% python3 -q
>>> import numpy as np
>>> np.set_printoptions(precision=2, suppress=True, linewidth=120)
>>> M = 4 * np.eye(3) + np.ones((3, 3))
>>> M
array([[5., 1., 1.],
       [1., 5., 1.],
       [1., 1., 5.]])
>>> rng = np.random.default_rng(777110)
>>> B = M + rng.integers(-2, 3, (3, 1)) @ rng.integers(-2, 3, (1, 3))
>>> B
array([[ 6.,  1.,  0.],
       [ 1.,  5.,  1.],
       [-1.,  1.,  7.]])
>>> print(np.round(np.linalg.svd(B - M, compute_uv=False), 2) + 0)
[3.16 0.   0.  ]
>>> L = np.linalg.cholesky(M)
>>> L
array([[2.24, 0.  , 0.  ],
       [0.45, 2.19, 0.  ],
       [0.45, 0.37, 2.16]])
>>> np.round(np.prod(np.diag(L)) ** 2, 2), round(np.linalg.det(M), 2)
(np.float64(112.0), np.float64(112.0))
>>> np.kron(np.eye(2, dtype=int), L)
array([[2.24, 0.  , 0.  , 0.  , 0.  , 0.  ],
       [0.45, 2.19, 0.  , 0.  , 0.  , 0.  ],
       [0.45, 0.37, 2.16, 0.  , 0.  , 0.  ],
       [0.  , 0.  , 0.  , 2.24, 0.  , 0.  ],
       [0.  , 0.  , 0.  , 0.45, 2.19, 0.  ],
       [0.  , 0.  , 0.  , 0.45, 0.37, 2.16]])
>>> print(np.round(np.linalg.eigvals(L).sum().real, 2))
6.59
>>> z = rng.permutation(3)
>>> z
array([0, 2, 1])
>>> B = M[z][:, z]
>>> np.sort(np.abs(np.linalg.eigvals(B)))
array([4., 4., 7.])
>>> print(np.diag(B))
[5. 5. 5.]
>>> np.trace(B)
np.float64(15.0)
>>> J = np.array([[1, 1, 2], [0, 0, 4], [0, 0, 1]])
>>> Uu, sigma, VT = np.linalg.svd(J)
>>> vecs = VT[:(sigma > 1e-8).sum()]
>>> x = J[0] + -3 * J[2] + rng.integers(2) * np.eye(3)[0]
>>> x
array([ 1.,  1., -1.])
>>> np.allclose(vecs.T @ vecs @ x, x)
True
>>> print(np.round(vecs.T @ vecs, 2) + 0)
[[0.5 0.5 0. ]
 [0.5 0.5 0. ]
 [0.  0.  1. ]]
>>> Uu, sigma, VT = np.linalg.svd(J)
>>> np.argmax(sigma[:-1] / (sigma[1:] + 1e-6)) + 1
np.int64(2)
>>> B = Uu[:, :2] @ np.diag(sigma[:2]) @ VT[:2]
>>> print(np.round(np.abs(J - B).max(), 2))
0.0
>>> round(np.linalg.norm(J - B, 2), 2), np.round(sigma[2], 2)
(np.float64(0.0), np.float64(0.0))
>>> round(float(np.linalg.norm(J - B) / np.linalg.norm(J)), 2)
0.0
>>> print(np.prod(np.diag(J)), np.round(np.linalg.det(J), 2))
0 0.0
>>> J @ J
array([[1, 1, 8],
       [0, 0, 4],
       [0, 0, 1]])
>>> np.sort(np.linalg.eigvals(J))
array([0., 1., 1.])
>>> np.linalg.matrix_rank(J - J[0, 0] * np.eye(3))
np.int64(2)
>>> np.linalg.matrix_power(J - np.diag(np.diag(J)), 3)
array([[0, 0, 0],
       [0, 0, 0],
       [0, 0, 0]])
>>> print([round(float(x), 2) for x in np.linalg.svd(J, compute_uv=False)[:3]])
[4.63, 1.26, 0.0]
>>> np.linalg.matrix_rank(J, rtol=0.1)
np.int64(2)
>>> np.linalg.cond(J) > 100
np.True_
>>> z = rng.permutation(3)
>>> print(z)
[2 0 1]
>>> B = J[z][:, z]
>>> round(np.linalg.det(B), 2), round(float(np.linalg.det(J[z])), 2)
(np.float64(0.0), 0.0)
>>> print(np.allclose(B, J))
False
>>> m1 = np.loadtxt("w.csv", delimiter=",")
>>> m1.round(2) + 0
array([[ 0.13, -9.22, -1.36,  3.51,  0.84],
       [ 9.55,  2.17, -0.13, -0.14, -2.02],
       [-9.79, -0.09,  0.44, -0.67,  1.87],
       [-5.53,  7.54,  1.37, -3.26,  0.35],
       [ 4.83,  8.09,  0.96, -2.73, -1.67],
       [-9.74,  0.85,  0.58, -1.02,  1.77],
       [ 1.12,  9.18,  1.3 , -3.41, -1.07],
       [ 9.37, -2.55, -0.81,  1.64, -1.54],
       [-7.77,  5.51,  1.17, -2.65,  0.96],
       [-7.06, -6.49, -0.62,  1.96,  1.95],
       [-9.76, -0.9 ,  0.32, -0.36,  1.94],
       [ 0.54, -9.2 , -1.38,  3.54,  0.75],
       [-6.63, -6.89, -0.7 ,  2.14,  1.9 ],
       [-7.35,  6.  ,  1.22, -2.81,  0.84],
       [ 1.25, -9.13, -1.4 ,  3.56,  0.61],
       [-3.17, -8.77, -1.14,  3.11,  1.42],
       [-9.79, -0.15,  0.43, -0.64,  1.87],
       [-5.77,  7.38,  1.35, -3.22,  0.41],
       [ 9.63,  1.8 , -0.18,  0.  , -2.  ],
       [ 7.16,  6.39,  0.61, -1.92, -1.96],
       [-5.04, -7.98, -0.94,  2.67,  1.7 ],
       [-2.33, -8.99, -1.21,  3.25,  1.28],
       [-9.73, -1.14,  0.29, -0.27,  1.95]])
>>> rk = np.linalg.matrix_rank(m1)
>>> rk
np.int64(2)
>>> ns = np.linalg.svd(m1)[2][rk:].T
>>> print([int(np.linalg.matrix_rank(m1[:i])) for i in range(1, len(m1) + 1)])
[1, 2, 2, 2, 2, 2, 2, 2, 2, 2, 2, 2, 2, 2, 2, 2, 2, 2, 2, 2, 2, 2, 2]
>>> print(ns.shape)
(5, 3)
>>> [int(np.linalg.matrix_rank(m1[:, :j + 1])) for j in range(5)]
[1, 2, 2, 2, 2]
>>> Ac = m1 - m1.mean(axis=0)
>>> vecs = np.linalg.svd(Ac)[2][:2]
>>> B = Ac - Ac @ vecs.T @ vecs
>>> np.round(np.cov(Ac @ vecs.T, rowvar=False), 2) + 0
array([[52.05,  0.  ],
       [ 0.  , 45.48]])
>>> np.round(np.linalg.norm(B) / np.linalg.norm(Ac), 2)
np.float64(0.0)
>>> Uu, sigma = np.linalg.svd(m1)
Traceback (most recent call last):
  File "<python-input-58>", line 1, in <module>
    Uu, sigma = np.linalg.svd(m1)
    ^^^^^^^^^
ValueError: too many values to unpack (expected 2)
>>> Uu, sigma, VT = np.linalg.svd(m1, full_matrices=False)
>>> sigma.round(2) + 0
array([35.58, 32.16,  0.  ,  0.  ,  0.  ])
>>> np.allclose(Uu * sigma @ VT, m1)
True
>>> (sigma > 1e-8).sum()
np.int64(2)
>>> np.cumsum(sigma ** 2) / np.sum(sigma ** 2)
array([0.55, 1.  , 1.  , 1.  , 1.  ])
>>> np.round(Uu.T @ Uu, 2) + 0
array([[1., 0., 0., 0., 0.],
       [0., 1., 0., 0., 0.],
       [0., 0., 1., 0., 0.],
       [0., 0., 0., 1., 0.],
       [0., 0., 0., 0., 1.]])
>>> np.round(Uu.T @ m1 @ VT.T, 2) + 0
array([[35.58,  0.  ,  0.  ,  0.  ,  0.  ],
       [ 0.  , 32.16,  0.  ,  0.  ,  0.  ],
       [ 0.  ,  0.  ,  0.  ,  0.  ,  0.  ],
       [ 0.  ,  0.  ,  0.  ,  0.  ,  0.  ],
       [ 0.  ,  0.  ,  0.  ,  0.  ,  0.  ]])
>>> round(float(np.linalg.norm(m1[22], 1)), 2), np.round(np.linalg.norm(m1[22], np.inf), 2)
(13.38, np.float64(9.73))
>>> np.round(np.linalg.norm(m1) ** 2 / np.linalg.norm(m1, 2) ** 2, 2)
np.float64(1.82)
>>> print(np.linalg.norm(m1, axis=1))
[10. 10. 10. 10. 10. 10. 10. 10. 10. 10. 10. 10. 10. 10. 10. 10. 10. 10. 10. 10. 10. 10. 10.]
>>> round(float(np.linalg.norm(m1, "nuc")), 2)
67.74
>>> z = m1[:, 1] > np.median(m1[:, 1])
>>> f = m1[z].mean(axis=0) - m1[~z].mean(axis=0)
>>> print(((m1 - m1.mean(axis=0)) @ f > 0).astype(int))
[0 1 0 1 1 1 1 1 1 0 0 0 0 1 0 0 0 1 1 1 0 0 0]
>>> round(float((((m1 - m1.mean(axis=0)) @ f > 0) == z).mean()), 2)
0.91
>>> print(np.argsort(-np.abs(f).round(6), kind="stable"))
[1 3 0 2 4]
>>> f
array([ 2.28, 10.94,  1.5 , -3.99, -1.45])
>>> A = np.load("case14.npy")
>>> print(A)
[[-0.77  0.48  0.41]
 [-0.64 -0.59 -0.5 ]
 [ 0.   -0.65  0.76]]
>>> # columns are unit length and at right angles
>>> x = np.array([-5, 4, 5])
>>> a = np.maximum(A @ x, 0)
>>> A * (a > 1e-9)[:, None]
array([[-0.77,  0.48,  0.41],
       [-0.  , -0.  , -0.  ],
       [ 0.  , -0.65,  0.76]])
>>> a
array([7.86, 0.  , 1.2 ])
>>> np.flatnonzero(a > 1e-9)
array([0, 2])
>>> np.maximum(A @ x, 0) - np.maximum(-A @ x, 0)
array([ 7.86, -1.68,  1.2 ])
>>> A.T @ a
array([-6.07,  3.02,  4.16])
>>> print(np.linalg.svd(A, compute_uv=False))
[1. 1. 1.]
>>> np.linalg.norm(A, axis=0)
array([1., 1., 1.])
>>> np.round(A @ A.T, 2) + 0
array([[1., 0., 0.],
       [0., 1., 0.],
       [0., 0., 1.]])
>>> th = np.radians(76)
>>> R = np.eye(3)
>>> R[0, 0] = R[2, 2] = np.cos(th)
>>> R[0, 2], R[2, 0] = -np.sin(th), np.sin(th)
>>> R
array([[ 0.24,  0.  , -0.97],
       [ 0.  ,  1.  ,  0.  ],
       [ 0.97,  0.  ,  0.24]])
>>> B = A @ R.T
>>> print(np.abs(B - A).max(axis=0))
[0.97 0.   1.06]
>>> round(np.linalg.det(R), 2), round(np.trace(R), 2)
(np.float64(1.0), np.float64(1.48))
>>> x = np.array([3, -2, -1])
>>> rhs = A @ x
>>> rhs
array([-3.7 , -0.23,  0.54])
>>> np.round(np.linalg.solve(A, A[:, 0]), 2) + 0
array([1., 0., 0.])
>>> np.linalg.solve(A, -2 * rhs)
array([-6.,  4.,  2.])
>>> E = np.load("m.npy")
>>> E
array([[0, 0, 0, 0, 0, 0],
       [0, 1, 0, 0, 0, 0],
       [0, 0, 0, 0, 0, 0],
       [0, 0, 0, 3, 0, 0],
       [0, 0, 0, 0, 1, 0],
       [0, 0, 0, 0, 0, 3]])
>>> round(np.trace(np.linalg.pinv(E) @ E), 2)
np.float64(4.0)
>>> np.linalg.lstsq(E[:-1].T, E[-1])[2]
np.int32(3)
>>> print(np.abs(np.diag(np.linalg.qr(E)[1])) > 1e-9)
[False  True False  True  True  True]
>>> rk = np.linalg.matrix_rank(E)
>>> rk
np.int64(4)
>>> ns = np.linalg.svd(E)[2][rk:].T
>>> [int(np.linalg.matrix_rank(E[:i])) for i in range(1, len(E) + 1)]
[0, 1, 1, 2, 3, 4]
>>> E @ ns
array([[0., 0.],
       [0., 0.],
       [0., 0.],
       [0., 0.],
       [0., 0.],
       [0., 0.]])
>>> ns.shape
(6, 2)
>>> print([int(np.linalg.matrix_rank(E[:, :j + 1])) for j in range(6)])
[0, 1, 1, 2, 3, 4]
>>> np.allclose(E @ ns, 0)
True
